$ python -q
>>> import numpy as np
>>> np.set_printoptions(suppress=True, linewidth=160)
>>> F = np.tanh(np.array([[0.0, -1.1, -0.6],
...     [0.3, 0.3, 0.0],
...     [-0.3, 0.8, 1.2],
...     [0.7, -0.2, 0.1],
...     [1.3, -0.3, 1.4],
...     [-1.0, 0.9, -0.3],
...     [0.5, 0.3, 0.0],
...     [-0.3, 0.2, 0.6],
...     [-0.7, 0.1, 0.2],
...     [0.0, -0.4, 0.1],
...     [0.9, -0.7, -2.6],
...     [-0.6, 0.9, -0.1],
...     [0.3, 0.2, 0.3],
...     [0.2, -0.3, 0.4],
...     [-0.6, -0.8, 0.6]]) @ np.array([[-0.9, 0.2, -0.4, 1.8],
...     [1.5, 0.1, -1.0, -2.0],
...     [-0.3, -0.7, 0.4, 1.3]]))
>>> print(F.round(2) + 0)
[[-0.9   0.3   0.7   0.89]
 [ 0.18  0.09 -0.4  -0.06]
 [ 0.8  -0.68 -0.2  -0.52]
 [-0.74  0.05 -0.04  0.95]
 [-0.97 -0.64  0.33  1.  ]
 [ 0.98  0.1  -0.55 -1.  ]
 [ 0.    0.13 -0.46  0.29]
 [ 0.37 -0.43  0.16 -0.16]
 [ 0.62 -0.26  0.25 -0.83]
 [-0.56 -0.11  0.41  0.73]
 [-0.79  0.96 -0.6  -0.35]
 [ 0.96  0.04 -0.6  -1.  ]
 [-0.06 -0.13 -0.2   0.49]
 [-0.64 -0.26  0.36  0.9 ]
 [-0.69 -0.55  0.86  0.86]]
>>> C = np.array([[0.5, -0.9, 0.9, 0.6], [0.4, 1.2, 1.4, -0.1]])
>>> rng = np.random.default_rng(360988)
>>> J = np.array([[-5, 8],
...     [7, 6],
...     [6, -9],
...     [5, 8],
...     [2, -7],
...     [3, 8],
...     [-8, -6],
...     [4, -2],
...     [8, -5],
...     [5, 8],
...     [-3, 6],
...     [8, 3],
...     [-2, 8],
...     [5, 1],
...     [1, 5],
...     [-1, 6],
...     [7, -7],
...     [-1, 6],
...     [4, 4],
...     [-4, -7],
...     [9, -8],
...     [-4, 7],
...     [-8, 5],
...     [-9, -8],
...     [-4, -5],
...     [2, -4],
...     [-3, 4],
...     [-1, -3],
...     [-7, 2]]) @ C + 0.02 * rng.normal(size=(29, 4))
>>> J.round(2)
array([[  0.7 ,  14.11,   6.69,  -3.82],
       [  5.88,   0.89,  14.71,   3.6 ],
       [ -0.63, -16.2 ,  -7.22,   4.51],
       [  5.68,   5.14,  15.69,   2.23],
       [ -1.8 , -10.2 ,  -8.  ,   1.93],
       [  4.71,   6.89,  13.89,   0.96],
       [ -6.43,   0.03, -15.61,  -4.2 ],
       [  1.15,  -5.99,   0.82,   2.6 ],
       [  1.97, -13.22,   0.18,   5.28],
       [  5.71,   5.07,  15.68,   2.22],
       [  0.9 ,   9.91,   5.72,  -2.43],
       [  5.22,  -3.61,  11.4 ,   4.53],
       [  2.2 ,  11.38,   9.4 ,  -2.04],
       [  2.89,  -3.29,   5.89,   2.87],
       [  2.49,   5.11,   7.91,   0.09],
       [  1.88,   8.1 ,   7.51,  -1.2 ],
       [  0.66, -14.67,  -3.51,   4.93],
       [  1.89,   8.11,   7.5 ,  -1.22],
       [  3.61,   1.22,   9.22,   2.  ],
       [ -4.81,  -4.78, -13.39,  -1.72],
       [  1.28, -17.69,  -3.12,   6.21],
       [  0.82,  11.99,   6.16,  -3.11],
       [ -2.02,  13.16,  -0.18,  -5.3 ],
       [ -7.7 ,  -1.49, -19.31,  -4.64],
       [ -4.02,  -2.39, -10.6 ,  -1.89],
       [ -0.64,  -6.6 ,  -3.81,   1.63],
       [  0.07,   7.51,   2.9 ,  -2.22],
       [ -1.69,  -2.69,  -5.11,  -0.3 ],
       [ -2.72,   8.68,  -3.51,  -4.41]])
>>> vec = np.array([2, 0, 3, 3])
>>> rhs = J @ vec
>>> np.round(np.linalg.pinv(J) @ J, 2) + 0
array([[1., 0., 0., 0.],
       [0., 1., 0., 0.],
       [0., 0., 1., 0.],
       [0., 0., 0., 1.]])
>>> np.round(np.linalg.solve(J.T @ J, J.T @ rhs), 2) + 0
array([2., 0., 3., 3.])
>>> rhs = rhs + 0.02 * rng.normal(size=29)
>>> rhs.round(2)
array([ 10.01,  66.7 ,  -9.39,  65.13, -21.83,  53.92, -72.27,  12.55,  20.33,  65.09,  11.67,  58.24,  26.47,  32.04,  29.01,  22.67,   5.6 ,  22.6 ,  40.88,
       -54.93,  11.85,  10.8 , -20.52, -87.25, -45.48,  -7.79,   2.2 , -19.58, -29.23])
>>> beta, *_ = np.linalg.lstsq(J, rhs)
>>> beta.round()
array([2., 0., 3., 3.])
>>> np.round(np.linalg.norm(rhs - J @ beta), 2)
np.float64(0.1)
>>> beta.round(2)
array([2.03, 0.13, 2.91, 3.31])
>>> X = np.load("block12.npy")
>>> X.round(2)
array([[  1.03,   1.67,   1.02,  -2.95],
       [  7.63,   2.77,   4.32,   6.95],
       [  8.59,   2.93,   4.79,   8.38],
       [ -9.64,  -0.11,  -4.32, -18.96],
       [  9.89,   3.15,   5.45,  10.34],
       [  6.04,   2.51,   3.52,   4.56],
       [  1.76,   1.79,   1.38,  -1.86],
       [  6.23,   2.54,   3.62,   4.85],
       [  4.53,   2.26,   2.77,   2.3 ],
       [ -0.15,   1.48,   0.43,  -4.72],
       [  6.44,   2.57,   3.72,   5.15],
       [  0.96,   1.66,   0.98,  -3.06]])
>>> # looks like rank 2
>>> C = X[[11, 10]].astype(float)
>>> for _ in range(5):
...     lab = np.linalg.norm(X[:, None] - C, axis=-1).argmin(axis=1)
...     C = np.array([X[lab == j].mean(axis=0) for j in range(2)])
... 
>>> lab
array([0, 1, 1, 0, 1, 1, 0, 1, 1, 0, 1, 0])
>>> np.bincount(lab)
array([5, 7])
>>> C.round(2)
array([[-1.21,  1.3 , -0.1 , -6.31],
       [ 7.05,  2.67,  4.02,  6.07]])
>>> print(np.round(C[1] - C[0], 2))
[ 8.26  1.38  4.13 12.39]
>>> np.abs(C[1] - C[0]).argmax()
np.int64(3)
>>> Ac = X - X.mean(axis=1)
Traceback (most recent call last):
  File "<python-input-28>", line 1, in <module>
    Ac = X - X.mean(axis=1)
         ~~^~~~~~~~~~~~~~~~
ValueError: operands could not be broadcast together with shapes (12,4) (12,) 
>>> Ac = X - X.mean(axis=0)
>>> Uu, s, Vt = np.linalg.svd(Ac, full_matrices=False)
>>> np.round(Vt[0] * np.sign(Vt[0, np.abs(Vt[0]).argmax()]), 2)
array([0.53, 0.09, 0.27, 0.8 ])
>>> np.round(s ** 2 / (s ** 2).sum(), 2) + 0
array([1., 0., 0., 0.])
